% ipython --no-banner

In [1]: import numpy as np

In [2]: np.set_printoptions(precision=2, suppress=True, linewidth=140, sign=" ")

In [3]: rnd = lambda a: np.round(a, 2) + 0

In [4]: J = np.array([[2, 0, 0], [0, 1, 0], [0, 0, 1]])

In [5]: print(J)
[[ 2  0  0]
 [ 0  1  0]
 [ 0  0  1]]

In [6]: ev, V = np.linalg.eig(J)

In [7]: print(np.prod(ev))
2.0

In [8]: print(rnd(np.sort(np.linalg.eigvals(J.T))))
[ 1.  1.  2.]

In [9]: print(ev)
[ 2.  1.  1.]

In [10]: rng = np.random.default_rng(141229)

In [11]: idx = rng.permutation(3)

In [12]: print(idx)
[ 0  1  2]

In [13]: B = J[idx][:, idx]

In [14]: print(np.allclose(B, J))
True

In [15]: print(rnd(np.linalg.det(B)), rnd(np.linalg.det(J[idx])))
2.0 2.0

In [16]: print(np.trace(B))
4

In [17]: B = np.array([[-2, 0, -3], [-3, 3, -3]])

In [18]: C = np.kron(B, J)

In [19]: print(C.shape)
(6, 9)

In [20]: vec = np.array([3, -3, 3])

In [21]: a = np.maximum(J @ vec, 0)

In [22]: print(J * (a > 1e-9)[:, None])
[[ 2  0  0]
 [ 0  0  0]
 [ 0  0  1]]

In [23]: print(J.T @ J)
[[ 4  0  0]
 [ 0  1  0]
 [ 0  0  1]]

In [24]: print(rnd(np.linalg.norm(J, axis=0)))
[ 2.  1.  1.]

In [25]: B = np.array([[2, 0, 2], [5, 1, 9], [6, 6, 8]])

In [26]: B[-1] = B[0]

In [27]: E = B + 0.3 * np.eye(3)

In [28]: print(E)
[[ 2.3  0.   2. ]
 [ 5.   1.3  9. ]
 [ 2.   0.   2.3]]

In [29]: ev, V = np.linalg.eig(E)

In [30]: print(rnd(ev))
[ 1.3  4.3  0.3]

In [31]: print(rnd(np.sort(np.linalg.eigvals(E.T))))
[ 0.3  1.3  4.3]

In [32]: idx = rng.permutation(3)

In [33]: print(idx)
[ 0  2  1]

In [34]: B = E[idx][:, idx]

In [35]: print(np.allclose(B, E))
False

In [36]: print(np.diag(B))
[ 2.3  2.3  1.3]

In [37]: print(rnd(np.sort(np.abs(np.linalg.eigvals(B)))))
[ 0.3  1.3  4.3]

In [38]: print(rnd(np.trace(B)))
5.9

In [39]: B = np.linalg.invert(E)
---------------------------------------------------------------------------
AttributeError                            Traceback (most recent call last)
Cell In[39], line 1
----> 1 B = np.linalg.invert(E)

AttributeError: module 'numpy.linalg' has no attribute 'invert'

In [40]: B = np.linalg.inv(E)

In [41]: print((np.abs(B) > 1e-9).astype(int))
[[ 1  0  1]
 [ 1  1  1]
 [ 1  0  1]]

In [42]: print(rnd(np.linalg.det(E) * B))
[[  2.99   0.    -2.6 ]
 [  6.5    1.29 -10.7 ]
 [ -2.6    0.     2.99]]

In [43]: print(rnd(np.linalg.slogdet(E)[0]))
1.0

In [44]: B = E / np.sqrt((E ** 2).mean(axis=1, keepdims=True))

In [45]: print(rnd(B[2]))
[ 1.14  0.    1.31]

In [46]: print(np.linalg.matrix_rank(E - E.mean(axis=1, keepdims=True)))
2
